% ipython --no-banner

In [1]: import numpy as np

In [2]: from numpy import linalg as LA

In [3]: np.set_printoptions(precision=1, suppress=True, linewidth=200)

In [4]: K = np.loadtxt("test15.csv", delimiter=",")

In [5]: print(K.round(1) + 0)
[[ 0.   0. ]
 [ 0.   0. ]
 [-0.1  0. ]
 [-0.1  0. ]]

In [6]: # looks like rank 1

In [7]: x = np.array([-6, -5])

In [8]: h1 = np.maximum(K @ x, 0)

In [9]: print(np.flatnonzero(h1 > 1e-9))
[2 3]

In [10]: print(h1)
[0.  0.  0.4 0.4]

In [11]: print(np.maximum(K @ x, 0) - np.maximum(-K @ x, 0))
[-0.2  0.   0.4  0.4]

In [12]: print(K * (h1 > 1e-9)[:, None])
[[ 0.   0. ]
 [ 0.   0. ]
 [-0.1  0. ]
 [-0.1  0. ]]

In [13]: print(K.T @ h1)
[-0.1  0. ]

In [14]: print(np.abs(np.diag(LA.qr(K)[1])) > 1e-9)
[ True False]

In [15]: print(LA.lstsq(K[:-1].T, K[-1])[2])
1

In [16]: print(np.round(K.T @ K, 1) + 0)
[[0. 0.]
 [0. 0.]]

In [17]: print(K[:, 0] @ K[:, 1])
0.0

In [18]: print(LA.pinv(K))
[[ 2.8  0.  -6.5 -6.5]
 [ 0.   0.   0.   0. ]]

In [19]: print(np.round(K @ K.T, 1) + 0)
[[0. 0. 0. 0.]
 [0. 0. 0. 0.]
 [0. 0. 0. 0.]
 [0. 0. 0. 0.]]

In [20]: rng = np.random.default_rng(450727)

In [21]: out = K + rng.integers(-2, 3, (4, 1)) @ rng.integers(-2, 3, (1, 2))

In [22]: print(out)
[[-2.   4. ]
 [ 2.  -4. ]
 [ 1.9 -4. ]
 [ 1.9 -4. ]]

In [23]: print(LA.matrix_rank(out - K, tol=1e-8))
1

In [24]: left, sigma, Vh = LA.svd(K)

In [25]: V = Vh[:(sigma > 1e-8).sum()]

In [26]: x = K[3] + -3 * K[1] + rng.integers(2) * np.eye(2)[0]

In [27]: print(x)
[0.9 0. ]

In [28]: print(V.T @ V)
[[1. 0.]
 [0. 0.]]

In [29]: print(LA.matrix_rank(np.vstack([K, x])))
1

In [30]: E = np.load("arr.npy")

In [31]: print(E.round(1) + 0)
[[-0.5  0.7 -0.5  0. ]
 [-0.6 -0.3  0.2 -0.7]
 [-0.4 -0.6 -0.4  0.5]
 [-0.5  0.2  0.7  0.4]]

In [32]: left, sigma, Vh = LA.svd(E, full_matrices=False)

In [33]: print(sigma / sigma[0])
[1. 1. 1. 1.]

In [34]: print(left.shape, sigma.shape, Vh.shape)
(4, 4) (4,) (4, 4)

In [35]: print(np.round(left.T @ E @ Vh.T, 1) + 0)
[[1. 0. 0. 0.]
 [0. 1. 0. 0.]
 [0. 0. 1. 0.]
 [0. 0. 0. 1.]]

In [36]: print((sigma > 1e-8).sum())
4

In [37]: x = np.array([-2, 2, -1, -1])

In [38]: print(np.sort(np.abs(np.degrees(np.angle(LA.eigvals(E))))))
[  0. 115. 115. 180.]

In [39]: print(np.abs(LA.eigvals(E)))
[1. 1. 1. 1.]

In [40]: feats = np.array([[2, 0, 4],
    ...:     [6, 0, 8],
    ...:     [0, 0, 0],
    ...:     [2, 0, 4],
    ...:     [2, 0, 4],
    ...:     [6, 0, 8],
    ...:     [0, 0, 0],
    ...:     [2, 0, 4],
    ...:     [6, 0, 8],
    ...:     [2, 0, 4],
    ...:     [2, 0, 4],
    ...:     [2, 0, 4],
    ...:     [2, 0, 4],
    ...:     [6, 0, 8],
    ...:     [2, 0, 4]])

In [41]: left, sigma, Vh = LA.svd(feats)

In [42]: print(np.argmax(sigma[:-1] / (sigma[1:] + 1e-6)) + 1)
2

In [43]: out = left[:, :2] @ np.diag(sigma[:2]) @ Vh[:2]

In [44]: print(np.round(LA.norm(feats - out) / LA.norm(feats), 1))
0.0

In [45]: print(LA.matrix_rank(feats, rtol=0.05))
2

In [46]: x = np.array([2, -1, 1])

In [47]: print(np.einsum("ij,j->i", feats, x))
[ 8 20  0  8  8 20  0  8 20  8  8  8  8 20  8]

In [48]: print(feats @ np.eye(3)[0])
[2. 6. 0. 2. 2. 6. 0. 2. 6. 2. 2. 2. 2. 6. 2.]

In [49]: print(feats @ (2 * x))
[16 40  0 16 16 40  0 16 40 16 16 16 16 40 16]

In [50]: print(LA.norm(feats @ x) <= LA.norm(feats, 2) * LA.norm(x) + 1e-9)
True

In [51]: print(feats * x)
[[ 4  0  4]
 [12  0  8]
 [ 0  0  0]
 [ 4  0  4]
 [ 4  0  4]
 [12  0  8]
 [ 0  0  0]
 [ 4  0  4]
 [12  0  8]
 [ 4  0  4]
 [ 4  0  4]
 [ 4  0  4]
 [ 4  0  4]
 [12  0  8]
 [ 4  0  4]]

In [52]: print(feats @ x)
[ 8 20  0  8  8 20  0  8 20  8  8  8  8 20  8]

In [53]: left, sigma, Vh = LA.svd(feats)

In [54]: V = Vh[:(sigma > 1e-8).sum()]

In [55]: x = feats[10] + -2 * feats[5] + rng.integers(2) * np.eye(3)[0]

In [56]: print(x)
[-10.   0. -12.]

In [57]: print(np.round(V.T @ V, 1) + 0)
[[1. 0. 0.]
 [0. 0. 0.]
 [0. 0. 1.]]

In [58]: print(LA.matrix_rank(np.vstack([feats, x])))
2

In [59]: print(LA.lstsq(feats[:-1].T, feats[-1])[2])
2

In [60]: print(np.round(np.trace(LA.pinv(feats) @ feats), 1))
2.0

In [61]: print(np.abs(np.diag(LA.qr(feats)[1])) > 1e-9)
[ True False  True]

In [62]: print(feats @ LA.pinv(feats) @ feats)
[[2. 0. 4.]
 [6. 0. 8.]
 [0. 0. 0.]
 [2. 0. 4.]
 [2. 0. 4.]
 [6. 0. 8.]
 [0. 0. 0.]
 [2. 0. 4.]
 [6. 0. 8.]
 [2. 0. 4.]
 [2. 0. 4.]
 [2. 0. 4.]
 [2. 0. 4.]
 [6. 0. 8.]
 [2. 0. 4.]]

In [63]: out = np.array([[3, -3, -2], [0, 0, 2], [0, -2, -2]])

In [64]: print(np.einsum("ij,ij->i", feats, feats))
[ 20 100   0  20  20 100   0  20 100  20  20  20  20 100  20]

In [65]: print(out.T @ feats.T)
[[  6  18   0   6   6  18   0   6  18   6   6   6   6  18   6]
 [-14 -34   0 -14 -14 -34   0 -14 -34 -14 -14 -14 -14 -34 -14]
 [-12 -28   0 -12 -12 -28   0 -12 -28 -12 -12 -12 -12 -28 -12]]

In [66]: print(np.einsum("ik,kj->ji", feats, out))
[[  6  18   0   6   6  18   0   6  18   6   6   6   6  18   6]
 [-14 -34   0 -14 -14 -34   0 -14 -34 -14 -14 -14 -14 -34 -14]
 [-12 -28   0 -12 -12 -28   0 -12 -28 -12 -12 -12 -12 -28 -12]]

In [67]: print(np.einsum("ij->j", feats))
[42  0 68]

In [68]: print(feats @ out)
[[  6 -14 -12]
 [ 18 -34 -28]
 [  0   0   0]
 [  6 -14 -12]
 [  6 -14 -12]
 [ 18 -34 -28]
 [  0   0   0]
 [  6 -14 -12]
 [ 18 -34 -28]
 [  6 -14 -12]
 [  6 -14 -12]
 [  6 -14 -12]
 [  6 -14 -12]
 [ 18 -34 -28]
 [  6 -14 -12]]

In [69]: print(np.vstack([feats, out.T]).shape)
(18, 3)

In [70]: A = np.load("m.npy")

In [71]: print(A)
[[0 0 1 1]
 [0 0 0 1]
 [1 0 0 0]
 [1 1 0 0]]

In [72]: W1 = np.array([[1, 0, 1, 3], [0, 2, 1, 3], [2, 2, 3, 0], [0, 0, 1, 3]])

In [73]: beta = np.array([1, 2, 3, 1])

In [74]: act = np.maximum(A @ W1 + beta, 0)

In [75]: print(act)
[[3 4 7 4]
 [1 2 4 4]
 [2 2 4 4]
 [2 4 5 7]]

In [76]: Z = np.array([[1, 5, -1], [1, -1, -2], [-1, 1, -3], [-4, 0, 5]])

In [77]: print((act @ Z).round(6).argmax(axis=1))
[1 1 1 1]

In [78]: print(act @ Z)
[[-16  18 -12]
 [-17   7   3]
 [-16  12   2]
 [-27  11  10]]

In [79]: print(np.kron(np.eye(2, dtype=int), act))
[[3 4 7 4 0 0 0 0]
 [1 2 4 4 0 0 0 0]
 [2 2 4 4 0 0 0 0]
 [2 4 5 7 0 0 0 0]
 [0 0 0 0 3 4 7 4]
 [0 0 0 0 1 2 4 4]
 [0 0 0 0 2 2 4 4]
 [0 0 0 0 2 4 5 7]]

In [80]: print(round(float(LA.det(act.T)), 1))
22.0

In [81]: out = np.array([[2, 3, 0, 1],
    ...:     [-1, 3, -2, -3],
    ...:     [0, 1, 2, -3],
    ...:     [3, -2, 1, 3],
    ...:     [-2, 2, 3, 1]])

In [82]: M = out.T @ out

In [83]: print(M)
[[ 18  -7  -1  12]
 [ -7  27   0 -13]
 [ -1   0  18   6]
 [ 12 -13   6  29]]

In [84]: u = np.array([-3, -3, 0])

In [85]: print(np.convolve(feats[7], u))
[ -6  -6 -12 -12   0]

In [86]: print(np.correlate(feats[7], feats[2], "full"))
[0 0 0 0 0]

In [87]: out = M / LA.norm(M, axis=1, keepdims=True)

In [88]: G = out @ out.T

In [89]: print(G[1])
[-0.7  1.  -0.1 -0.8]

In [90]: print(np.argwhere(np.triu(np.abs(G) > 0.95, 1)))
[]

In [91]: z = rng.permutation(4)

In [92]: print(z)
[3 1 2 0]

In [93]: out = M[z][:, z]

In [94]: print(round(float(LA.det(out)), 1), np.round(LA.det(M[z]), 1))
123544.0 -123544.0

In [95]: print(out)
[[ 29 -13   6  12]
 [-13  27   0  -7]
 [  6   0  18  -1]
 [ 12  -7  -1  18]]

In [96]: P = np.triu(np.array([[3, 0, -2, -3], [-2, -1, 2, -3], [2, 3, 3, -2], [2, 0, 1, -1]]), 1) + np.eye(4)

In [97]: out = P @ M @ LA.inv(P)

In [98]: print(np.trace(out), np.trace(M))
92.0 92

In [99]: print(np.poly(out))
[     1.    -92.   2724. -31829. 123544.]

In [100]: print(LA.matrix_rank(out))
4

In [101]: th = np.radians(30)

In [102]: Rm = np.eye(4)

In [103]: Rm[2, 2] = Rm[1, 1] = np.cos(th)

In [104]: Rm[2, 1], Rm[1, 2] = -np.sin(th), np.sin(th)

In [105]: print(Rm)
[[ 1.   0.   0.   0. ]
 [ 0.   0.9  0.5  0. ]
 [ 0.  -0.5  0.9  0. ]
 [ 0.   0.   0.   1. ]]

In [106]: out = M @ Rm.T

In [107]: print(out)
[[ 18.   -6.6   2.6  12. ]
 [ -7.   23.4 -13.5 -13. ]
 [ -1.    9.   15.6   6. ]
 [ 12.   -8.3  11.7  29. ]]

In [108]: print(np.allclose(M @ M.T, out @ out.T))
True

In [109]: print(np.round(LA.det(Rm), 1), np.round(np.trace(Rm), 1))
1.0 3.7

In [110]: W0 = np.array([[2, 1, 3, 2], [0, 4, 5, 0], [3, 3, 5, 2], [3, 0, 1, 5], [5, 4, 5, 3]])

In [111]: W0[1] = W0[0]

In [112]: print(W0)
[[2 1 3 2]
 [2 1 3 2]
 [3 3 5 2]
 [3 0 1 5]
 [5 4 5 3]]

In [113]: out = np.c_[W0[:, :2] @ np.array([[2, -2], [-1, -2]]), np.array([4, 1, 0, 4, 4])]

In [114]: print(out)
[[  3  -6   4]
 [  3  -6   1]
 [  3 -12   0]
 [  6  -6   4]
 [  6 -18   4]]

In [115]: print(np.round(LA.norm(out - W0 @ LA.lstsq(W0, out)[0], axis=0), 1) + 0)
[0.  0.  2.1]

In [116]: print(LA.matrix_rank(np.c_[W0, out]))
5

In [117]: print(LA.matrix_rank(out))
3

In [118]: P = out @ LA.solve(out.T @ out, out.T)

In [119]: print(LA.matrix_rank(np.eye(5) - P))
2

In [120]: m1 = np.array([[-1, 1, 2], [-1, -2, 3], [-2, 2, 3], [-1, 1, 1], [2, 3, -1]])

In [121]: m1[1] = m1[4]

In [122]: print(m1)
[[-1  1  2]
 [ 2  3 -1]
 [-2  2  3]
 [-1  1  1]
 [ 2  3 -1]]

In [123]: # row 4 repeats row 1

In [124]: x = np.array([2, 2, 1])

In [125]: target = m1 @ x

In [126]: beta, lr = np.zeros(3), 1 / LA.norm(m1, 2) ** 2

In [127]: for i in range(50):
     ...:     beta -= lr * m1.T @ (m1 @ beta - target)
     ...:     if i % 10 == 0: print(i, round(LA.norm(m1 @ beta - target), 1))
     ...: 
0 1.6
10 0.7
20 0.6
30 0.6
40 0.5

In [128]: print(beta)
[1.2 2.3 0.3]

In [129]: print(np.round(LA.cond(m1), 1))
11.8
